$ ipython --no-banner

In [1]: import numpy as np

In [2]: from numpy import linalg as LA

In [3]: np.set_printoptions(precision=3, suppress=True, linewidth=100, floatmode="fixed")

In [4]: mat = np.load("layer8.npy")

In [5]: mat
Out[5]: 
array([[ 1.000,  0.000,  0.000],
       [ 0.000, -1.000,  0.000],
       [ 0.000,  0.000, -1.000]])

In [6]: (mat != 0).astype(int)
Out[6]: 
array([[1, 0, 0],
       [0, 1, 0],
       [0, 0, 1]])

In [7]: np.sort(LA.eigvals(mat).real)
Out[7]: array([-1.000, -1.000,  1.000])

In [8]: (LA.matrix_power((mat != 0) + (mat.T != 0) + np.eye(3), 3) > 0).astype(int)
Out[8]: 
array([[1, 0, 0],
       [0, 1, 0],
       [0, 0, 1]])

In [9]: rng = np.random.default_rng(4405)

In [10]: lab = rng.permutation(3)

In [11]: B = mat[:, lab] * rng.choice([-1, 1], 3)

In [12]: B
Out[12]: 
array([[-0.000,  1.000, -0.000],
       [ 1.000,  0.000, -0.000],
       [-0.000,  0.000,  1.000]])

In [13]: left, _, Vh = LA.svd(mat.T @ B)

In [14]: lab
Out[14]: array([1, 0, 2])

In [15]: P = np.triu(np.array([[-2, 1, 0], [3, 3, -2], [0, -1, -1]]), 1) + np.eye(3)

In [16]: B = P @ mat @ LA.inv(P)

In [17]: LA.matrix_rank(B)
Out[17]: np.int64(3)

In [18]: P @ mat - mat @ P
Out[18]: 
array([[ 0.000, -2.000,  0.000],
       [ 0.000,  0.000,  0.000],
       [ 0.000,  0.000,  0.000]])

In [19]: B
Out[19]: 
array([[ 1.000, -2.000, -4.000],
       [ 0.000, -1.000,  0.000],
       [ 0.000,  0.000, -1.000]])

In [20]: np.round(LA.det(B), 3)
Out[20]: np.float64(1.0)

In [21]: q = B.astype(float).copy()

In [22]: for j in range(3):
    ...:     q[:, j] -= q[:, :j] @ (q[:, :j].T @ q[:, j])
    ...:     q[:, j] /= LA.norm(q[:, j])
    ...: 

In [23]: q.T @ q
Out[23]: 
array([[1.000, 0.000, 0.000],
       [0.000, 1.000, 0.000],
       [0.000, 0.000, 1.000]])

In [24]: q
Out[24]: 
array([[ 1.000,  0.000,  0.000],
       [ 0.000, -1.000,  0.000],
       [ 0.000,  0.000, -1.000]])

In [25]: round(float(LA.norm(mat) ** 2 / LA.norm(mat, 2) ** 2), 3)
Out[25]: 3.0

In [26]: round(float(LA.norm(mat, 1)), 3), round(float(LA.norm(mat, np.inf)), 3)
Out[26]: (1.0, 1.0)

In [27]: np.round(LA.norm(mat, 2), 3)
Out[27]: np.float64(1.0)

In [28]: LA.norm(mat, axis=1)
Out[28]: array([1.000, 1.000, 1.000])

In [29]: LA.norm(mat, axis=1).argmax()
Out[29]: np.int64(0)

In [30]: LA.norm(mat, axis=0)
Out[30]: array([1.000, 1.000, 1.000])

In [31]: basis = 20 * np.array([[-0.7, -0.6, -1.2, -0.8, -1.5], [-2.0, 0.5, -1.8, 0.0, -0.5]])

In [32]: lab = rng.integers(0, 2, 29)

In [33]: J = basis[lab] + rng.normal(size=(29, 5))

In [34]: J
Out[34]: 
array([[-13.040, -12.965, -23.884, -14.580, -29.937],
       [-14.729, -13.229, -25.398, -15.287, -31.567],
       [-15.242, -12.287, -23.344, -17.439, -29.745],
       [-39.648,   9.409, -36.103,  -1.629, -11.005],
       [-39.513,  10.558, -36.784,  -2.015,  -9.920],
       [-13.736, -11.402, -23.736, -15.903, -30.763],
       [-13.312, -12.804, -24.227, -17.369, -30.456],
       [-13.913, -13.417, -21.767, -16.770, -28.891],
       [-40.800,  10.829, -33.878,  -0.203,  -9.622],
       [-39.914,   7.828, -35.957,  -1.022,  -8.838],
       [-38.182,   9.711, -34.516,   0.356,  -9.103],
       [-38.823,   9.839, -34.864,  -1.443, -10.776],
       [-39.942,  10.062, -35.668,  -0.357,  -8.936],
       [-37.459,  10.343, -35.395,  -2.295,  -8.357],
       [-39.428,   9.770, -34.844,   0.098,  -8.747],
       [-39.459,  11.519, -35.771,  -1.080, -11.588],
       [-39.961,  11.076, -36.447,   1.986,  -7.977],
       [-40.005,   9.165, -35.586,  -1.933,  -9.311],
       [-39.317,  10.102, -34.063,   0.279, -11.952],
       [-41.068,   9.706, -38.338,  -0.760,  -9.225],
       [-38.400,  10.307, -37.895,   0.733,  -8.237],
       [-40.094,   9.276, -35.958,  -0.921,  -9.147],
       [-40.932,  11.264, -37.652,   0.064,  -9.144],
       [-14.266, -10.890, -24.332, -15.646, -29.294],
       [-39.116,  10.210, -34.170,  -0.929, -10.710],
       [-39.694,   8.516, -36.683,  -1.508, -11.089],
       [-13.959, -10.743, -23.609, -16.329, -31.577],
       [-39.179,  10.720, -36.236,   0.079, -10.333],
       [-14.491, -11.406, -23.313, -16.999, -29.731]])

In [35]: D = LA.norm(J[:, None] - J[None], axis=-1)

In [36]: D.mean(axis=1).argmax()
Out[36]: np.int64(7)

In [37]: D[26].round(6).argsort(kind="stable")[:4]
Out[37]: array([26,  5, 28, 23])

In [38]: D.shape
Out[38]: (29, 29)

In [39]: (D + 1e9 * np.eye(29)).round(6).argmin(axis=1)
Out[39]: 
array([ 5,  5, 28, 25,  3, 26,  5,  2, 14, 21, 14, 24, 21,  4, 12, 27, 20, 21, 24, 22, 16, 12, 19,
        5, 11,  3,  5, 12,  2])

In [40]: Xs = (J - J.mean(axis=0)) / J.std(axis=0)

In [41]: Xs.std(axis=0)
Out[41]: array([1.000, 1.000, 1.000, 1.000, 1.000])

In [42]: np.argwhere(np.abs(Xs) > 2)
Out[42]: array([], shape=(0, 2), dtype=int64)

In [43]: beta = LA.lstsq(np.delete(Xs, 3, axis=1), Xs[:, 3])[0]

In [44]: beta
Out[44]: array([-0.129,  0.483, -0.078,  0.305])

In [45]: np.round(1 - np.var(Xs[:, 3] - np.delete(Xs, 3, axis=1) @ beta), 3)
Out[45]: np.float64(0.983)

In [46]: q, evecs = LA.qr(J[:, :4])[0], LA.qr(J[:, 4:])[0]

In [47]: sig = LA.svd(q.T @ evecs, compute_uv=False)

In [48]: np.round(LA.norm(q @ q.T - evecs @ evecs.T, 2), 3)
Out[48]: np.float64(1.0)

In [49]: sig
Out[49]: array([0.997])

In [50]: F = np.loadtxt("run2.csv", delimiter=",")

In [51]: F
Out[51]: 
array([[1.000, 0.000, 0.000, 0.000],
       [0.250, 0.500, 0.250, 0.000],
       [0.333, 0.333, 0.333, 0.000],
       [0.333, 0.000, 0.000, 0.667]])

In [52]: B = F / np.sqrt((F ** 2).mean(axis=1, keepdims=True))

In [53]: LA.matrix_rank(B) == LA.matrix_rank(F)
Out[53]: np.True_

In [54]: LA.norm(B, axis=1)
Out[54]: array([2.000, 2.000, 2.000, 2.000])

In [55]: F - F.mean(axis=1, keepdims=True)
Out[55]: 
array([[ 0.750, -0.250, -0.250, -0.250],
       [ 0.000,  0.250,  0.000, -0.250],
       [ 0.083,  0.083,  0.083, -0.250],
       [ 0.083, -0.250, -0.250,  0.417]])

In [56]: LA.matrix_rank(F - F.mean(axis=1, keepdims=True))
Out[56]: np.int64(3)

In [57]: LA.matrix_power(F, 2)
Out[57]: 
array([[1.000, 0.000, 0.000, 0.000],
       [0.458, 0.333, 0.208, 0.000],
       [0.528, 0.278, 0.194, 0.000],
       [0.556, 0.000, 0.000, 0.444]])

In [58]: np.sort(np.abs(LA.eigvals(F)))[::-1]
Out[58]: array([1.000, 0.717, 0.667, 0.116])

In [59]: p = np.eye(4)[2]

In [60]: for _ in range(4):
    ...:     p = p @ F
    ...:     print(p.round(3))
    ...: 
[0.333 0.333 0.333 0.000]
[0.528 0.278 0.194 0.000]
[0.662 0.204 0.134 0.000]
[0.758 0.147 0.096 0.000]

In [61]: ev, evecs = LA.eig(F)

In [62]: round(np.prod(ev), 3)
Out[62]: np.float64(0.056)

In [63]: np.sort(LA.eigvals(F @ F))
Out[63]: array([0.014, 0.444, 0.514, 1.000])

In [64]: x0 = np.array([1, 3, 2, 0])

In [65]: LA.norm(F @ x0) <= LA.norm(F, 2) * LA.norm(x0) + 1e-9
Out[65]: np.True_

In [66]: F @ (2 * x0)
Out[66]: array([2.000, 4.500, 4.000, 0.667])

In [67]: F @ np.ones(4)
Out[67]: array([1.000, 1.000, 1.000, 1.000])

In [68]: F @ x0
Out[68]: array([1.000, 2.250, 2.000, 0.333])

In [69]: F @ np.eye(4)[1]
Out[69]: array([0.000, 0.500, 0.333, 0.000])

In [70]: feats = np.load("m.npy")

In [71]: feats
Out[71]: 
array([[ 5,  1,  8],
       [ 2,  1,  8],
       [ 9,  8,  4],
       [ 2,  5,  7],
       [ 9,  1,  2],
       [ 9,  3, 24]])

In [72]: P = feats @ LA.solve(feats.T @ feats, feats.T)

In [73]: np.round(LA.eigvalsh(P), 3) + 0
Out[73]: array([0.000, 0.000, 0.000, 1.000, 1.000, 1.000])

In [74]: np.allclose(P @ P, P)
Out[74]: True

In [75]: np.round((np.eye(6) - P) @ feats, 3) + 0
Out[75]: 
array([[0.000, 0.000, 0.000],
       [0.000, 0.000, 0.000],
       [0.000, 0.000, 0.000],
       [0.000, 0.000, 0.000],
       [0.000, 0.000, 0.000],
       [0.000, 0.000, 0.000]])

In [76]: P @ feats[:, 2]
Out[76]: array([ 8.000,  8.000,  4.000,  7.000,  2.000, 24.000])

In [77]: B = feats + rng.integers(-2, 3, (6, 1)) @ rng.integers(-2, 3, (1, 3))

In [78]: B
Out[78]: 
array([[ 6,  1, 10],
       [ 0,  1,  4],
       [ 7,  8,  0],
       [ 2,  5,  7],
       [ 8,  1,  0],
       [ 7,  3, 20]])

In [79]: LA.matrix_rank(B - feats, tol=1e-8)
Out[79]: np.int64(1)

In [80]: np.round(LA.svd(B - feats, compute_uv=False), 3) + 0
Out[80]: array([8.367, 0.000, 0.000])

In [81]: np.abs(B - feats).sum(axis=1)
Out[81]: array([3, 6, 6, 0, 3, 6])

In [82]: B - feats
Out[82]: 
array([[ 1,  0,  2],
       [-2,  0, -4],
       [-2,  0, -4],
       [ 0,  0,  0],
       [-1,  0, -2],
       [-2,  0, -4]])

In [83]: K = np.load("dump.npy")

In [84]: K
Out[84]: 
array([[-0.786, -0.215,  0.538,  0.773,  1.276,  0.907],
       [-1.180, -0.382,  0.812, -0.485,  0.050, -1.252],
       [-0.885, -0.466, -1.059, -1.156, -0.001,  0.737],
       [ 0.197,  0.622,  1.293, -1.041, -0.296,  0.855],
       [ 0.000, -1.437,  0.478,  0.475, -1.100,  0.520],
       [ 1.081, -1.067,  0.175, -0.723,  1.035, -0.258]])

In [85]: np.sort(np.abs(LA.eigvals(K)))
Out[85]: array([2.000, 2.000, 2.000, 2.000, 2.000, 2.000])

In [86]: round(np.abs(LA.eigvals(K)).max(), 3)
Out[86]: np.float64(2.0)

In [87]: round(LA.det(K), 3)
Out[87]: np.float64(-64.0)

In [88]: np.allclose(K @ K.T, K.T @ K)
Out[88]: True

In [89]: np.round(K @ K.T, 3) + 0
Out[89]: 
array([[4.000, 0.000, 0.000, 0.000, 0.000, 0.000],
       [0.000, 4.000, 0.000, 0.000, 0.000, 0.000],
       [0.000, 0.000, 4.000, 0.000, 0.000, 0.000],
       [0.000, 0.000, 0.000, 4.000, 0.000, 0.000],
       [0.000, 0.000, 0.000, 0.000, 4.000, 0.000],
       [0.000, 0.000, 0.000, 0.000, 0.000, 4.000]])

In [90]: round(K[:, 4] @ K[:, 0], 3)
Out[90]: np.float64(0.0)

In [91]: B = LA.inv(K)

In [92]: round(float(LA.det(K) * LA.det(B)), 3)
Out[92]: 1.0

In [93]: B = np.array([[1, 2], [-2, 1]])

In [94]: basis = np.array([[2, 2], [3, 9]])

In [95]: M = np.kron(B, basis)

In [96]: M
Out[96]: 
array([[  2,   2,   4,   4],
       [  3,   9,   6,  18],
       [ -4,  -4,   2,   2],
       [ -6, -18,   3,   9]])

In [97]: x0 = np.array([-1, 2, -2, 2])

In [98]: target = M @ x0

In [99]: beta, lr = np.zeros(4), 1 / LA.norm(M, 2) ** 2

In [100]: for i in range(20):
     ...:     beta -= lr * M.T @ (M @ beta - target)
     ...:     if i % 5 == 0: print(i, round(LA.norm(M @ beta - target), 3))
     ...: 
0 8.191
5 7.577
10 7.009
15 6.484

In [101]: beta
Out[101]: array([ 0.121,  1.584, -0.235,  1.345])

In [102]: P = np.triu(np.array([[1, 0, 1, 2], [0, 3, 1, 2], [1, 1, 1, 3], [3, 0, 0, 2]]), 1) + np.eye(4)

In [103]: B = P @ F @ LA.inv(P)

In [104]: LA.matrix_rank(B)
Out[104]: np.int64(4)

In [105]: round(float(LA.det(B)), 3)
Out[105]: 0.056

In [106]: np.trace(B), np.trace(F)
Out[106]: (np.float64(2.5), np.float64(2.5))

In [107]: B = np.array([[3, 2], [0, 1], [0, 3], [0, 1]])

In [108]: np.einsum("ik,kj->ji", M, B)
Out[108]: 
array([[  6,   9, -12, -18],
       [ 22,  51,  -4, -12]])

In [109]: np.vstack([M, B.T]).shape
Out[109]: (6, 4)

In [110]: LA.matrix_rank(M @ B)
Out[110]: np.int64(2)

In [111]: np.einsum("ij,ij->i", M, M)
Out[111]: array([ 40, 450,  40, 450])

In [112]: np.einsum("ij->j", M)
Out[112]: array([ -5, -11,  15,  33])

In [113]: lab = rng.permutation(4)

In [114]: lab
Out[114]: array([2, 3, 0, 1])

In [115]: B = M[lab][:, lab]

In [116]: np.sort(np.abs(LA.eigvals(B)))
Out[116]: array([ 2.746,  2.746, 21.851, 21.851])

In [117]: round(LA.det(B), 3), np.round(LA.det(M[lab]), 3)
Out[117]: (np.float64(3600.0), np.float64(3600.0))

In [118]: np.diag(B)
Out[118]: array([2, 9, 2, 9])

In [119]: np.allclose(B, M)
Out[119]: False
